% python3 -q
>>> import numpy as np
>>> np.set_printoptions(precision=1, suppress=True, linewidth=120)
>>> X = np.load("data.npy")
>>> X
array([[35,  7,  7,  5,  5,  4],
       [ 9, 37,  8,  5,  9,  9],
       [ 1,  3, 25,  2,  6,  1],
       [ 4,  0,  3, 14,  0,  1],
       [ 0,  2,  8,  5, 23,  0],
       [ 1,  8,  9,  3,  6,  8]])
>>> A2 = X / np.linalg.norm(X, axis=1, keepdims=True)
>>> C2 = A2 @ A2.T
>>> (C2 - 2 * np.eye(6)).round(6).argmax(axis=1)
array([1, 5, 5, 0, 5, 1])
>>> round(float(np.degrees(np.arccos(np.clip(C2[1, 2], -1, 1)))), 1)
68.5
>>> C2
array([[1. , 0.5, 0.3, 0.4, 0.2, 0.4],
       [0.5, 1. , 0.4, 0.2, 0.4, 0.8],
       [0.3, 0.4, 1. , 0.3, 0.5, 0.7],
       [0.4, 0.2, 0.3, 1. , 0.3, 0.3],
       [0.2, 0.4, 0.5, 0.3, 1. , 0.6],
       [0.4, 0.8, 0.7, 0.3, 0.6, 1. ]])
>>> np.argwhere(np.triu(np.abs(C2) > 0.95, 1))
array([], shape=(0, 2), dtype=int64)
>>> A = np.load("arr.npy")
>>> A
array([[ -1,   0,   1,   2,   3,   4,   5,   6,   7,   8],
       [  9,  10,  11,  12,  13,  14,  15,  16,  17,  18],
       [ 19,  20,  21,  22,  23,  24,  25,  26,  27,  28],
       [ 29,  30,  31,  32,  33,  34,  35,  36,  37,  38],
       [ 39,  40,  41,  42,  43,  44,  45,  46,  47,  48],
       [ 49,  50,  51,  52,  53,  54,  55,  56,  57,  58],
       [ 59,  60,  61,  62,  63,  64,  65,  66,  67,  68],
       [ 69,  70,  71,  72,  73,  74,  75,  76,  77,  78],
       [ 79,  80,  81,  82,  83,  84,  85,  86,  87,  88],
       [ 89,  90,  91,  92,  93,  94,  95,  96,  97,  98],
       [ 99, 100, 101, 102, 103, 104, 105, 106, 107, 108]])
>>> # looks like rank 2
>>> np.count_nonzero(A)
np.int64(109)
>>> round(np.linalg.norm(A), 1)
np.float64(652.5)
>>> A.sum(axis=1)
array([  35,  135,  235,  335,  435,  535,  635,  735,  835,  935, 1035])
>>> A.mean(axis=0)
array([49., 50., 51., 52., 53., 54., 55., 56., 57., 58.])
>>> np.unravel_index(np.abs(A).argmax(), A.shape)
(np.int64(10), np.int64(9))
>>> A[:, 10]
Traceback (most recent call last):
  File "<python-input-18>", line 1, in <module>
    A[:, 10]
    ~^^^^^^^
IndexError: index 10 is out of bounds for axis 1 with size 10
>>> U, sv, VT = np.linalg.svd(A)
>>> vecs = VT[:(sv > 1e-8).sum()]
>>> rng = np.random.default_rng(305291)
>>> vec = A[3] + 5 * A[8] + rng.integers(2) * np.eye(10)[8]
>>> vec
array([424., 430., 436., 442., 448., 454., 460., 466., 473., 478.])
>>> np.linalg.matrix_rank(np.vstack([A, vec]))
np.int64(3)
>>> np.diag(vecs.T @ vecs)
array([0.3, 0.2, 0.2, 0.1, 0.1, 0.1, 0.1, 0.2, 0.2, 0.3])
>>> W = np.array([[-3, -2, -3],
...     [-3, 5, 0],
...     [-4, 2, 3],
...     [1, -3, -4],
...     [-3, 3, 3],
...     [-2, 3, -1],
...     [-5, -5, 5],
...     [-2, -4, -5],
...     [5, 4, 0],
...     [3, -1, 0]])
>>> b = np.array([-3, 3, 1])
>>> act = np.maximum(A @ W + b, 0)
>>> np.linalg.matrix_rank(act)
np.int64(2)
>>> act
array([[  3,   0,   0],
       [  0,  13,   0],
       [  0,  33,   0],
       [  0,  53,   0],
       [  0,  73,   0],
       [  0,  93,   0],
       [  0, 113,   0],
       [  0, 133,   0],
       [  0, 153,   0],
       [  0, 173,   0],
       [  0, 193,   0]])
>>> (act > 0).astype(int)
array([[1, 0, 0],
       [0, 1, 0],
       [0, 1, 0],
       [0, 1, 0],
       [0, 1, 0],
       [0, 1, 0],
       [0, 1, 0],
       [0, 1, 0],
       [0, 1, 0],
       [0, 1, 0],
       [0, 1, 0]])
>>> W2 = np.array([[7, 7], [6, -8], [-6, -9]])
>>> W @ W2
array([[-15,  22],
       [  9, -61],
       [-34, -71],
       [ 13,  67],
       [-21, -72],
       [ 10, -29],
       [-95, -40],
       [ -8,  63],
       [ 59,   3],
       [ 15,  29]])
>>> (act @ W2).round(6).argmax(axis=1)
array([0, 0, 0, 0, 0, 0, 0, 0, 0, 0, 0])
